>>> import numpy as np
>>> np.set_printoptions(suppress=True, linewidth=160)
>>> data = np.load("data.npy")
>>> print(data)
[[-1 -1 -1 -1 -3 -2 -3 -2]
 [ 0  0  0  0 -2 -1 -2 -1]
 [ 1  1  1  1 -1  0 -1  0]]
>>> # rows and columns are dependent
>>> print(np.abs(np.diag(np.linalg.qr(data)[1])) > 1e-9)
[ True False False]
>>> print(np.allclose(data[:-1].T @ np.linalg.lstsq(data[:-1].T, data[-1])[0], data[-1]))
True
>>> print(round(np.trace(np.linalg.pinv(data) @ data), 2))
2.0
>>> print(np.round(data @ np.linalg.pinv(data) @ data, 2) + 0)
[[-1. -1. -1. -1. -3. -2. -3. -2.]
 [ 0.  0.  0.  0. -2. -1. -2. -1.]
 [ 1.  1.  1.  1. -1.  0. -1.  0.]]
>>> print(round(float(np.linalg.norm(data, 2) / np.linalg.norm(data)), 2))
0.92
>>> print(np.linalg.matrix_rank(data, rtol=0.1))
2
>>> print(np.argsort(-np.linalg.norm(data, axis=0).round(6), kind="stable")[:3])
[4 6 5]
>>> X = np.load("case18.npy")
>>> print(X)
[[-1.8   0.61 -0.97  0.94 -2.28]
 [-0.89  0.16  1.26 -0.4   1.03]
 [-0.48  0.68  0.73  0.5  -0.63]
 [ 2.95 -0.08  0.78 -0.08  0.95]
 [-0.16 -0.35 -1.19  0.02 -0.54]
 [-3.81  0.14 -1.49  0.34 -1.82]
 [ 0.5  -1.37  0.55 -1.86  3.44]]
>>> # looks like rank 3
>>> U, sigma, Vt = np.linalg.svd(X)
>>> print(np.argmax(sigma[:-1] / (sigma[1:] + 1e-6)) + 1)
3
>>> B = U[:, :3] @ np.diag(sigma[:3]) @ Vt[:3]
>>> print(np.linalg.matrix_rank(B))
3
>>> print(round(float(np.linalg.norm(X - B) / np.linalg.norm(X)), 2))
0.0
>>> print(round(np.linalg.norm(X - B, 2), 2), np.round(sigma[3], 2))
0.0 0.0
>>> print(np.linalg.matrix_rank(X, rtol=0.05))
3
>>> M = np.load("a.npy")
>>> print(M)
[[ -3  -3  -3  -3  -3  -3  -3  -3  -3]
 [ -3  -6  -6  -6  -6  -6  -6  -6  -6]
 [ -3  -6  -9  -9  -9  -9  -9  -9  -9]
 [ -3  -6  -9 -12 -12 -12 -12 -12 -12]
 [ -3  -6  -9 -12 -15 -15 -15 -15 -15]
 [ -3  -6  -9 -12 -15 -18 -18 -18 -18]
 [ -3  -6  -9 -12 -15 -18 -21 -21 -21]
 [ -3  -6  -9 -12 -15 -18 -21 -24 -24]
 [ -3  -6  -9 -12 -15 -18 -21 -24 -27]]
>>> # equal to its transpose
>>> ev, vecs = np.linalg.eigh(M)
>>> print(np.round(np.linalg.eigvalsh(M + -3 * np.eye(9)), 2))
[-112.98  -15.45   -7.65   -5.51   -4.64   -4.2    -3.97   -3.84   -3.77]
>>> print(np.round(vecs.T @ M @ vecs, 2) + 0)
[[-109.98    0.      0.      0.      0.      0.      0.      0.      0.  ]
 [   0.    -12.45    0.      0.      0.      0.      0.      0.      0.  ]
 [   0.      0.     -4.65    0.      0.      0.      0.      0.      0.  ]
 [   0.      0.      0.     -2.51    0.      0.      0.      0.      0.  ]
 [   0.      0.      0.      0.     -1.64    0.      0.      0.      0.  ]
 [   0.      0.      0.      0.      0.     -1.2     0.      0.      0.  ]
 [   0.      0.      0.      0.      0.      0.     -0.97    0.      0.  ]
 [   0.      0.      0.      0.      0.      0.      0.     -0.84    0.  ]
 [   0.      0.      0.      0.      0.      0.      0.      0.     -0.77]]
>>> ev, vecs = np.linalg.eigh(M)
>>> x = np.array([-3, 2, -2, 5, 1, -1, 2, 5, 0])
>>> print(np.round(np.linalg.eigvalsh(M[1:, 1:]), 2))
[-109.37  -11.95   -4.28   -2.24   -1.44   -1.07   -0.87   -0.78]
>>> print(np.round(x @ M @ x / (x @ x), 2), np.round(ev[0], 2), round(ev[-1], 2))
-25.81 -109.98 -0.77
>>> print(np.abs(M).sum(axis=1).max(), round(np.abs(ev).max(), 2))
135 109.98
>>> mat = np.array([[-1, -3, 3],
...     [-2, -3, 2],
...     [-1, -3, 3],
...     [2, 3, -1],
...     [1, 2, -1],
...     [3, 0, 3],
...     [2, -3, -2],
...     [1, 0, 2]])
>>> # rows 0 and 2 are equal
>>> x = np.array([-8, -3, -9])
>>> y = mat @ x
>>> print(np.round(np.linalg.solve(mat.T @ mat, mat.T @ y), 2))
[-8. -3. -9.]
>>> rng = np.random.default_rng(9275)
>>> y = y + 0.05 * rng.normal(size=8)
>>> print(y.round(2))
[-10.01   7.17  -9.98 -16.08  -4.96 -51.01  11.03 -26.07]
>>> coef, *_ = np.linalg.lstsq(mat, y)
>>> print(np.round(mat.T @ (y - mat @ coef), 2) + 0)
[0. 0. 0.]
>>> print(coef.round(2))
[-8.01 -3.02 -9.01]
>>> print([round(float(np.linalg.norm(np.linalg.solve(mat.T @ mat + lam * np.eye(3), mat.T @ y))), 2) for lam in (0, 1, 10, 100)])
[12.43, 11.96, 8.92, 2.53]
>>> hat = mat @ np.linalg.solve(mat.T @ mat, mat.T)
>>> print(np.round((np.eye(8) - hat) @ mat, 2) + 0)
[[0. 0. 0.]
 [0. 0. 0.]
 [0. 0. 0.]
 [0. 0. 0.]
 [0. 0. 0.]
 [0. 0. 0.]
 [0. 0. 0.]
 [0. 0. 0.]]
>>> print(np.linalg.matrix_rank(np.eye(8) - hat))
5
>>> idx = rng.permutation(3)
>>> B = mat[:, idx] * rng.choice([-1, 1], 3)
>>> print(B)
[[-3  1 -3]
 [-2  2 -3]
 [-3  1 -3]
 [ 1 -2  3]
 [ 1 -1  2]
 [-3 -3  0]
 [ 2 -2 -3]
 [-2 -1  0]]
>>> U, _, Vt = np.linalg.svd(mat.T @ B)
>>> print(np.round(np.linalg.lstsq(mat, B)[0], 2) + 0)
[[ 0. -1.  0.]
 [ 0.  0.  1.]
 [-1.  0.  0.]]
>>> print(np.round(U @ Vt, 2) + 0)
[[ 0. -1.  0.]
 [ 0.  0.  1.]
 [-1.  0.  0.]]
>>> F = np.array([[0, -3, 3, -1, -2, 0, 3, -1],
...     [-3, -1, 1, 2, 0, -1, 3, 0],
...     [-1, -2, 2, -2, -3, 2, 3, 2],
...     [1, -1, 2, 2, 3, 0, -3, 2]])
>>> F[:, 4] = -3 * F[:, 2]
>>> print(F)
[[ 0 -3  3 -1 -9  0  3 -1]
 [-3 -1  1  2 -3 -1  3  0]
 [-1 -2  2 -2 -6  2  3  2]
 [ 1 -1  2  2 -6  0 -3  2]]
>>> f, g = F[1], F[3]
>>> print(f @ f)
34
>>> pr = (f @ g) / (f @ f) * f
>>> print(np.linalg.matrix_rank(np.outer(f, g)))
1
>>> print(round(float(np.linalg.norm(f + g) ** 2 + np.linalg.norm(f - g) ** 2), 2))
186.0
>>> print(pr.round(2))
[-1.15 -0.38  0.38  0.76 -1.15 -0.38  1.15  0.  ]
>>> x = np.array([-1, -1, -3, 2, 2, 1, -2, -2])
>>> a = np.maximum(F @ x, 0)
>>> print(np.maximum(F @ (3 * x), 0))
[0 0 0 0]
>>> def softmax(z):
...     e = np.exp(z - z.max(axis=-1, keepdims=True))
...     return e / e.sum(axis=-1, keepdims=True)
... 
>>> print(softmax(F).sum(axis=1))
[1. 1. 1. 1.]
>>> print(np.round(softmax(10 * F[1]), 2) + 0)
[0. 0. 0. 0. 0. 0. 1. 0.]
>>> att = F @ F.T / np.sqrt(8)
>>> print(softmax(att).round(6).argmax(axis=1))
[0 0 0 3]
>>> print(np.round(softmax(att)[1] @ F, 2))
[-0.33 -2.78  2.78 -0.7  -8.33 -0.08  3.   -0.86]
>>> theta = rng.uniform(0, 2 * np.pi, 33)
>>> q, _ = np.linalg.qr(np.array([[0.5, 0.2], [0.6, 0.8], [-0.4, 0.4], [0.2, -0.4]]))
>>> arr = 10 * np.c_[np.cos(theta), np.sin(theta)] @ q.T
>>> print(arr.round(2))
[[ 2.21 -2.94 -7.36  5.68]
 [ 4.86  2.81 -6.92  4.54]
 [-2.67  2.15  7.5  -5.66]
 [ 1.15 -4.56 -6.86  5.55]
 [-2.47 -8.33 -3.39  3.61]
 [-5.55 -6.35  4.75 -2.49]
 [-1.64 -7.71 -4.43  4.27]
 [ 2.87  8.56  2.83 -3.24]
 [-5.34 -7.97  2.7  -0.79]
 [ 5.19  8.27 -2.11  0.33]
 [ 1.27 -4.39 -6.93  5.58]
 [-5.13 -8.38  1.88 -0.14]
 [-4.93 -3.02  6.84 -4.45]
 [ 1.3  -4.35 -6.95  5.58]
 [-2.97  1.61  7.55 -5.62]
 [ 5.33  4.58 -6.08  3.69]
 [ 0.6  -5.3  -6.5   5.4 ]
 [ 4.3   8.9   0.29 -1.48]
 [ 0.6  -5.3  -6.51  5.41]
 [-5.26 -4.24  6.28 -3.88]
 [-1.46 -7.56 -4.63  4.39]
 [ 4.33  8.9   0.24 -1.44]
 [-3.47  0.62  7.57 -5.5 ]
 [-3.   -8.63 -2.63  3.11]
 [-2.67  2.16  7.49 -5.66]
 [-3.93 -8.91 -1.04  2.02]
 [-5.07 -3.49  6.64 -4.24]
 [ 4.96  3.13 -6.79  4.41]
 [-0.56 -6.68 -5.56  4.92]
 [-0.61 -6.73 -5.51  4.9 ]
 [-1.56 -7.65 -4.52  4.32]
 [ 4.51  1.79 -7.23  4.91]
 [ 3.81  8.89  1.28 -2.18]]
>>> # rank 2
>>> U, sigma, Vt = np.linalg.svd(arr)
>>> vecs = Vt[:(sigma > 1e-8).sum()]
>>> x = arr[15] + 2 * arr[5] + rng.integers(2) * np.eye(4)[1]
>>> print(x.round(2))
[-5.78 -8.13  3.42 -1.28]
>>> print(np.linalg.matrix_rank(np.vstack([arr, x])))
2
>>> print(np.round(vecs.T @ vecs, 2))
[[ 0.31  0.36 -0.25  0.13]
 [ 0.36  0.79  0.07 -0.16]
 [-0.25  0.07  0.57 -0.42]
 [ 0.13 -0.16 -0.42  0.32]]
>>> print(np.round(np.linalg.norm(x - vecs.T @ vecs @ x), 2))
0.0
>>> print(np.allclose(vecs.T @ vecs @ x, x))
True
>>> rank = np.linalg.matrix_rank(X)
>>> print(rank)
3
>>> null = np.linalg.svd(X)[2][rank:].T
>>> print([int(np.linalg.matrix_rank(X[:i])) for i in range(1, len(X) + 1)])
[1, 2, 3, 3, 3, 3, 3]
>>> print(null.shape)
(5, 2)
>>> print(np.round(X @ null, 2) + 0)
[[0. 0.]
 [0. 0.]
 [0. 0.]
 [0. 0.]
 [0. 0.]
 [0. 0.]
 [0. 0.]]
>>> D = np.linalg.norm(arr[:, None] - arr[None], axis=-1)
>>> print(np.flatnonzero(D[28] < D.mean() / 2))
[ 0  3  4  6 10 13 16 18 20 23 28 29 30]
>>> print(np.round(np.linalg.norm(arr, axis=1), 2))
[10. 10. 10. 10. 10. 10. 10. 10. 10. 10. 10. 10. 10. 10. 10. 10. 10. 10. 10. 10. 10. 10. 10. 10. 10. 10. 10. 10. 10. 10. 10. 10. 10.]
>>> print(D.mean(axis=1).argmax())
7
>>> print(D.shape)
(33, 33)
>>> print(np.unravel_index(D.round(6).argmax(), D.shape))
(np.int64(12), np.int64(27))
>>> J = np.loadtxt("arr.csv", delimiter=",")
>>> print(J.round(2) + 0)
[[-0.78 -0.45  0.05  0.37 -1.29  0.15 -0.14 -1.16]
 [ 0.52 -0.78  1.3  -0.52 -0.72 -0.33  0.46  0.55]
 [-0.06 -1.22 -0.58  1.12  0.08 -0.59 -0.24  0.71]
 [-1.04 -0.97 -0.1  -1.13  0.81 -0.01 -0.01 -0.18]
 [ 0.26  0.26  0.2  -0.27  0.14 -1.58 -0.93 -0.6 ]
 [ 0.19 -0.18  0.48  0.7   0.86 -0.32  1.2  -0.96]
 [-0.26 -0.06  1.22  0.63  0.62  0.69 -1.09  0.  ]
 [-1.36  0.8   0.44  0.33 -0.13 -0.66  0.47  0.72]]
>>> print(np.round(softmax(J[2]), 2))
[0.1  0.03 0.06 0.33 0.12 0.06 0.08 0.22]
>>> print(np.round(softmax(10 * J[2]), 2) + 0)
[0.   0.   0.   0.98 0.   0.   0.   0.02]
>>> att = J @ J.T / np.sqrt(8)
>>> print(np.round(softmax(att + np.triu(np.full(att.shape, -np.inf), 1)), 2))
[[1.   0.   0.   0.   0.   0.   0.   0.  ]
 [0.2  0.8  0.   0.   0.   0.   0.   0.  ]
 [0.16 0.16 0.67 0.   0.   0.   0.   0.  ]
 [0.14 0.14 0.14 0.58 0.   0.   0.   0.  ]
 [0.12 0.12 0.12 0.12 0.51 0.   0.   0.  ]
 [0.11 0.11 0.11 0.11 0.11 0.45 0.   0.  ]
 [0.1  0.1  0.1  0.1  0.1  0.1  0.41 0.  ]
 [0.09 0.09 0.09 0.09 0.09 0.09 0.09 0.37]]
>>> print(np.round(softmax(att), 2))
[[0.37 0.09 0.09 0.09 0.09 0.09 0.09 0.09]
 [0.09 0.37 0.09 0.09 0.09 0.09 0.09 0.09]
 [0.09 0.09 0.37 0.09 0.09 0.09 0.09 0.09]
 [0.09 0.09 0.09 0.37 0.09 0.09 0.09 0.09]
 [0.09 0.09 0.09 0.09 0.37 0.09 0.09 0.09]
 [0.09 0.09 0.09 0.09 0.09 0.37 0.09 0.09]
 [0.09 0.09 0.09 0.09 0.09 0.09 0.37 0.09]
 [0.09 0.09 0.09 0.09 0.09 0.09 0.09 0.37]]
